>>> import numpy as np
>>> import numpy.linalg as la
>>> np.set_printoptions(suppress=True, linewidth=120)
>>> def tidy(a):
...     return np.round(a, 3) + 0
... 
>>> basis = np.array([[3, 2, 3], [2, 0, 2], [1, 0, 1]])
>>> rng = np.random.default_rng(32)
>>> K = (rng.random((20, 3)) < 0.25) @ basis
>>> K
array([[3, 2, 3],
       [0, 0, 0],
       [0, 0, 0],
       [0, 0, 0],
       [0, 0, 0],
       [1, 0, 1],
       [5, 2, 5],
       [2, 0, 2],
       [1, 0, 1],
       [5, 2, 5],
       [1, 0, 1],
       [0, 0, 0],
       [0, 0, 0],
       [0, 0, 0],
       [2, 0, 2],
       [0, 0, 0],
       [0, 0, 0],
       [0, 0, 0],
       [0, 0, 0],
       [0, 0, 0]])
>>> labels = K[:, 2] > np.median(K[:, 2])
>>> r0 = K[labels].mean(axis=0) - K[~labels].mean(axis=0)
>>> np.argsort(-np.abs(r0).round(6), kind="stable")
array([0, 2, 1])
>>> r0
array([2.5 , 0.75, 2.5 ])
>>> tidy(la.norm(K, 2) / la.norm(K))
np.float64(0.993)
>>> la.matrix_rank(K, rtol=0.1)
np.int64(2)
>>> np.argsort(-la.norm(K, axis=0).round(6), kind="stable")[:3]
array([0, 2, 1])
>>> la.lstsq(K[:-1].T, K[-1])[2]
np.int32(2)
>>> np.unique(K.round(6), axis=0).shape
(5, 3)
>>> np.allclose(K[:-1].T @ la.lstsq(K[:-1].T, K[-1])[0], K[-1])
True
>>> tidy(np.trace(la.pinv(K) @ K))
np.float64(2.0)
>>> arr = np.load("run8.npy")
>>> arr
array([[6., 0., 5.],
       [0., 6., 0.],
       [5., 0., 6.]])
>>> (la.matrix_power((arr != 0) + (arr.T != 0) + np.eye(3), 3) > 0).astype(int)
array([[1, 0, 1],
       [0, 1, 0],
       [1, 0, 1]])
>>> np.flatnonzero(la.matrix_power((arr != 0) + (arr.T != 0) + np.eye(3), 3)[1])
array([1])
>>> arr @ arr
array([[61.,  0., 60.],
       [ 0., 36.,  0.],
       [60.,  0., 61.]])
>>> vals, vecs = la.eigh(arr)
>>> vec = np.array([-4, -3, 7])
>>> (np.sign(vecs[:, -1].round(6)) == np.sign(vecs[0, -1].round(6))).astype(int)
array([1, 0, 1])
>>> tidy(vecs * np.sqrt(vals) @ vecs.T)
array([[2.158, 0.   , 1.158],
       [0.   , 2.449, 0.   ],
       [1.158, 0.   , 2.158]])
>>> vec @ arr @ vec
np.float64(164.0)
>>> tidy(vecs * np.abs(vals) @ vecs.T)
array([[6., 0., 5.],
       [0., 6., 0.],
       [5., 0., 6.]])
>>> tidy(la.det(arr[::-1]))
np.float64(-66.0)
>>> tidy(la.eigvals(arr))
array([11.,  1.,  6.])
>>> tidy(np.poly(arr))
array([  1., -18.,  83., -66.])
>>> tidy(la.det(2 * arr)), tidy(la.det(arr))
(np.float64(528.0), np.float64(66.0))
>>> np.einsum("ii->", arr)
np.float64(18.0)
>>> tidy(la.det(arr.T))
np.float64(66.0)
>>> q = arr.astype(float).copy()
>>> for j in range(3):
...     q[:, j] -= q[:, :j] @ (q[:, :j].T @ q[:, j])
...     q[:, j] /= la.norm(q[:, j])
... 
>>> tidy(q.T @ arr)
array([[7.81 , 0.   , 7.682],
       [0.   , 6.   , 0.   ],
       [0.   , 0.   , 1.408]])
>>> tidy(q)
array([[ 0.768,  0.   , -0.64 ],
       [ 0.   ,  1.   ,  0.   ],
       [ 0.64 ,  0.   ,  0.768]])
